% ipython --no-banner

In [1]: import numpy as np

In [2]: np.set_printoptions(precision=3, suppress=True, linewidth=120)

In [3]: def rnd(a):
   ...:     return np.round(a, 3) + 0
   ...: 

In [4]: J = np.load("sample11.npy")

In [5]: J
Out[5]: 
array([[ 1,  0,  0,  0,  0,  0],
       [ 1, -1,  0,  0,  0,  0],
       [ 1, -1,  0,  0,  0,  0],
       [ 0,  0,  1,  0,  0,  0],
       [ 0,  0,  1, -1,  0,  0],
       [ 0,  0,  1, -1,  0,  0],
       [ 0,  0,  0,  0,  1,  0],
       [ 0,  0,  0,  0,  1, -1],
       [ 0,  0,  0,  0,  1, -1]])

In [6]: # rows 1 and 2 are equal

In [7]: x0 = np.array([-3, 0, 5, 2, 5, -2])

In [8]: J @ x0
Out[8]: array([-3, -3, -3,  5,  3,  3,  5,  7,  7])

In [9]: print(J * x0)
[[-3  0  0  0  0  0]
 [-3  0  0  0  0  0]
 [-3  0  0  0  0  0]
 [ 0  0  5  0  0  0]
 [ 0  0  5 -2  0  0]
 [ 0  0  5 -2  0  0]
 [ 0  0  0  0  5  0]
 [ 0  0  0  0  5  2]
 [ 0  0  0  0  5  2]]

In [10]: J @ np.eye(6)[0]
Out[10]: array([1., 1., 1., 0., 0., 0., 0., 0., 0.])

In [11]: Q, vecs = np.linalg.qr(J[:, :3])[0], np.linalg.qr(J[:, 3:])[0]

In [12]: sv = np.linalg.svd(Q.T @ vecs, compute_uv=False)

In [13]: (sv > 0.9).sum()
Out[13]: np.int64(0)

In [14]: x0 = np.array([0, -2, 3, -1, 3, 1])

In [15]: rhs = J @ x0

In [16]: print(rnd(np.linalg.pinv(J) @ J))
[[1. 0. 0. 0. 0. 0.]
 [0. 1. 0. 0. 0. 0.]
 [0. 0. 1. 0. 0. 0.]
 [0. 0. 0. 1. 0. 0.]
 [0. 0. 0. 0. 1. 0.]
 [0. 0. 0. 0. 0. 1.]]

In [17]: rng = np.random.default_rng(11)

In [18]: rhs = rhs + 0.02 * rng.normal(size=9)

In [19]: rnd(rhs)
Out[19]: array([0.001, 2.027, 2.024, 2.99 , 3.994, 3.989, 3.011, 1.999, 2.015])

In [20]: b, *_ = np.linalg.lstsq(J, rhs)

In [21]: [round(float(np.linalg.norm(np.linalg.solve(J.T @ J + lam * np.eye(6), J.T @ rhs))), 2) for lam in (0, 1, 10, 100)]
Out[21]: [4.91, 3.17, 1.16, 0.16]

In [22]: A2 = np.array([[-1, 0, 2, 2],
    ...:     [-3, 0, -1, 3],
    ...:     [3, -3, -2, -2],
    ...:     [-2, 3, 2, 3],
    ...:     [0, 0, 2, -1]])

In [23]: cent = np.array([[2, 3, 1, 0, 0], [2, 1, 2, 1, 1], [0, 3, 1, 2, 0], [1, 1, 0, 3, 3]])

In [24]: E = A2 @ cent

In [25]: E
Out[25]: 
array([[  0,   5,   1,  10,   6],
       [ -3,  -9,  -4,   7,   9],
       [ -2,  -2,  -5, -13,  -9],
       [  5,   6,   6,  16,  12],
       [ -1,   5,   2,   1,  -3]])

In [26]: # rows and columns are dependent

In [27]: (E - E.T) / 2
Out[27]: 
array([[ 0. ,  4. ,  1.5,  2.5,  3.5],
       [-4. ,  0. , -1. ,  0.5,  2. ],
       [-1.5,  1. ,  0. , -9.5, -5.5],
       [-2.5, -0.5,  9.5,  0. ,  5.5],
       [-3.5, -2. ,  5.5, -5.5,  0. ]])

In [28]: rnd(np.linalg.det(E))
Out[28]: np.float64(0.0)

In [29]: print((E + E.T) / 2)
[[ 0.   1.  -0.5  7.5  2.5]
 [ 1.  -9.  -3.   6.5  7. ]
 [-0.5 -3.  -5.  -3.5 -3.5]
 [ 7.5  6.5 -3.5 16.   6.5]
 [ 2.5  7.  -3.5  6.5 -3. ]]

In [30]: W0 = np.load("m.npy")

In [31]: W0
Out[31]: 
array([[ 4.267, -1.888, -0.387,  0.343],
       [-1.888,  4.554, -2.091,  1.978],
       [-0.387, -2.091,  3.221, -2.086],
       [ 0.343,  1.978, -2.086,  2.959]])

In [32]: x0 = np.array([0, -1, 1, 1])

In [33]: print(rnd(np.einsum("ij,j->i", W0, x0)))
[ 1.844 -4.667  3.226 -1.105]

In [34]: W0 @ np.eye(4)[3]
Out[34]: array([ 0.343,  1.978, -2.086,  2.959])

In [35]: print(rnd((W0 * x0).sum(axis=1)))
[ 1.844 -4.667  3.226 -1.105]

In [36]: rnd(W0 @ (2 * x0))
Out[36]: array([ 3.688, -9.334,  6.452, -2.21 ])

In [37]: rnd(W0 @ np.ones(4))
Out[37]: array([ 2.335,  2.553, -1.343,  3.194])

In [38]: print(rnd(W0 @ x0))
[ 1.844 -4.667  3.226 -1.105]

In [39]: np.sign((W0 @ x0).round(6))
Out[39]: array([ 1., -1.,  1., -1.])

In [40]: hat = np.triu(np.array([[-2, -1, -1, -1], [0, 0, 0, 0], [1, 0, 1, 0], [-1, 1, 0, -2]]), 1) + np.eye(4)

In [41]: A2 = hat @ W0 @ np.linalg.inv(hat)

In [42]: rnd(np.poly(A2))
Out[42]: array([  1.   , -15.001,  67.009, -93.01 ,  40.003])

In [43]: rnd(np.linalg.det(A2))
Out[43]: np.float64(40.003)

In [44]: x0 = np.ones(4)

In [45]: for _ in range(4):
    ...:     x0 = W0 @ x0
    ...:     x0 /= np.linalg.norm(x0)
    ...:     print(round(x0 @ W0 @ x0, 3))
    ...: 
5.776
7.194
7.636
7.847

In [46]: rnd(x0)
Out[46]: array([-0.065,  0.64 , -0.557,  0.525])

In [47]: low = np.linalg.cholesky(W0)

In [48]: print(rnd(W0 / np.sqrt(np.outer(np.diag(W0), np.diag(W0)))))
[[ 1.    -0.428 -0.104  0.097]
 [-0.428  1.    -0.546  0.539]
 [-0.104 -0.546  1.    -0.676]
 [ 0.097  0.539 -0.676  1.   ]]

In [49]: rnd(np.prod(np.diag(low)) ** 2), rnd(np.linalg.det(W0))
Out[49]: (np.float64(40.003), np.float64(40.003))

In [50]: u, g = W0[0], W0[3]

In [51]: rnd(u @ u)
Out[51]: np.float64(22.039)

In [52]: p = (u @ g) / (u @ u) * u

In [53]: rnd((g - p) @ u)
Out[53]: np.float64(0.0)

In [54]: rnd(p)
Out[54]: array([-0.087,  0.038,  0.008, -0.007])

In [55]: F = np.minimum.outer(np.arange(1, 5), np.arange(1, 5)) * 4

In [56]: F
Out[56]: 
array([[ 4,  4,  4,  4],
       [ 4,  8,  8,  8],
       [ 4,  8, 12, 12],
       [ 4,  8, 12, 16]])

In [57]: # equal to its transpose

In [58]: low = np.linalg.cholesky(F)

In [59]: print(np.diag(low) ** 2)
[4. 4. 4. 4.]

In [60]: np.prod(np.diag(low)) ** 2, rnd(np.linalg.det(F))
Out[60]: (np.float64(256.0), np.float64(256.0))

In [61]: hat = np.triu(np.array([[-2, 1, -2, 2], [1, -1, -1, -2], [-2, 2, -2, 1], [2, 2, 1, 0]]), 1) + np.eye(4)

In [62]: A2 = hat @ F @ np.linalg.inv(hat)

In [63]: np.trace(A2), np.trace(F)
Out[63]: (np.float64(40.0), np.int64(40))

In [64]: rnd(np.poly(A2))
Out[64]: array([   1.,  -40.,  240., -448.,  256.])

In [65]: mat = np.loadtxt("run9.csv", delimiter=",")

In [66]: print(mat)
[[ 3.  0.  0.  0.]
 [ 1. -2.  0.  0.]
 [ 0.  0.  3.  0.]
 [ 0.  0.  1. -2.]]

In [67]: # 2 blocks once reordered

In [68]: x0 = np.array([2, -1, 1, -1])

In [69]: mat @ np.ones(4)
Out[69]: array([ 3., -1.,  3., -1.])

In [70]: np.linalg.norm(mat @ x0) <= np.linalg.norm(mat, 2) * np.linalg.norm(x0) + 1e-9
Out[70]: np.True_

In [71]: print(mat @ x0)
[6. 4. 3. 3.]

In [72]: mat @ np.eye(4)[0]
Out[72]: array([3., 1., 0., 0.])

In [73]: mat * x0
Out[73]: 
array([[ 6., -0.,  0., -0.],
       [ 2.,  2.,  0., -0.],
       [ 0., -0.,  3., -0.],
       [ 0., -0.,  1.,  2.]])

In [74]: mat @ (2 * x0)
Out[74]: array([12.,  8.,  6.,  6.])

In [75]: np.einsum("ij,j->i", mat, x0)
Out[75]: array([6., 4., 3., 3.])

In [76]: A2 = np.linalg.inv(mat)

In [77]: rnd(np.linalg.slogdet(mat)[0])
Out[77]: np.float64(1.0)

In [78]: rnd(np.linalg.inv(A2))
Out[78]: 
array([[ 3.,  0.,  0.,  0.],
       [ 1., -2.,  0.,  0.],
       [ 0.,  0.,  3.,  0.],
       [ 0.,  0.,  1., -2.]])

In [79]: rnd(np.linalg.det(mat) * A2)
Out[79]: 
array([[ 12.,   0.,   0.,   0.],
       [  6., -18.,   0.,   0.],
       [  0.,   0.,  12.,   0.],
       [  0.,   0.,   6., -18.]])

In [80]: print(rnd(np.linalg.cond(mat)))
1.768

In [81]: feats = np.load("a.npy")

In [82]: feats
Out[82]: 
array([[ 1,  0,  0,  0,  0],
       [ 3,  1,  0,  0,  0],
       [ 2, -1,  1,  0,  0],
       [-1, -4, -4,  1,  0],
       [ 0, -1,  0,  2,  1]])

In [83]: # triangular

In [84]: np.einsum("ij,ji->", feats, feats)
Out[84]: np.int64(5)

In [85]: rnd(np.linalg.eigvals(feats).sum().real)
Out[85]: np.float64(5.0)

In [86]: rnd(np.linalg.det(2 * feats)), rnd(np.linalg.det(feats))
Out[86]: (np.float64(32.0), np.float64(1.0))

In [87]: A2 = feats / np.linalg.norm(feats, axis=1, keepdims=True)

In [88]: C2 = A2 @ A2.T

In [89]: (np.abs(C2) > 0.9).astype(int)
Out[89]: 
array([[1, 1, 0, 0, 0],
       [1, 1, 0, 0, 0],
       [0, 0, 1, 0, 0],
       [0, 0, 0, 1, 0],
       [0, 0, 0, 0, 1]])

In [90]: rnd(C2[1])
Out[90]: array([ 0.949,  1.   ,  0.645, -0.38 , -0.129])

In [91]: rnd(C2)
Out[91]: 
array([[ 1.   ,  0.949,  0.816, -0.171,  0.   ],
       [ 0.949,  1.   ,  0.645, -0.38 , -0.129],
       [ 0.816,  0.645,  1.   , -0.14 ,  0.167],
       [-0.171, -0.38 , -0.14 ,  1.   ,  0.42 ],
       [ 0.   , -0.129,  0.167,  0.42 ,  1.   ]])

In [92]: u = np.array([4, 0, 4, -2, -1])

In [93]: A2 = feats + np.outer(u, np.eye(5)[1])

In [94]: A2
Out[94]: 
array([[ 1.,  4.,  0.,  0.,  0.],
       [ 3.,  1.,  0.,  0.,  0.],
       [ 2.,  3.,  1.,  0.,  0.],
       [-1., -6., -4.,  1.,  0.],
       [ 0., -2.,  0.,  2.,  1.]])

In [95]: rnd(np.linalg.det(A2) / np.linalg.det(feats)), rnd(1 + np.linalg.solve(feats, u)[1])
Out[95]: (np.float64(-11.0), np.float64(-11.0))
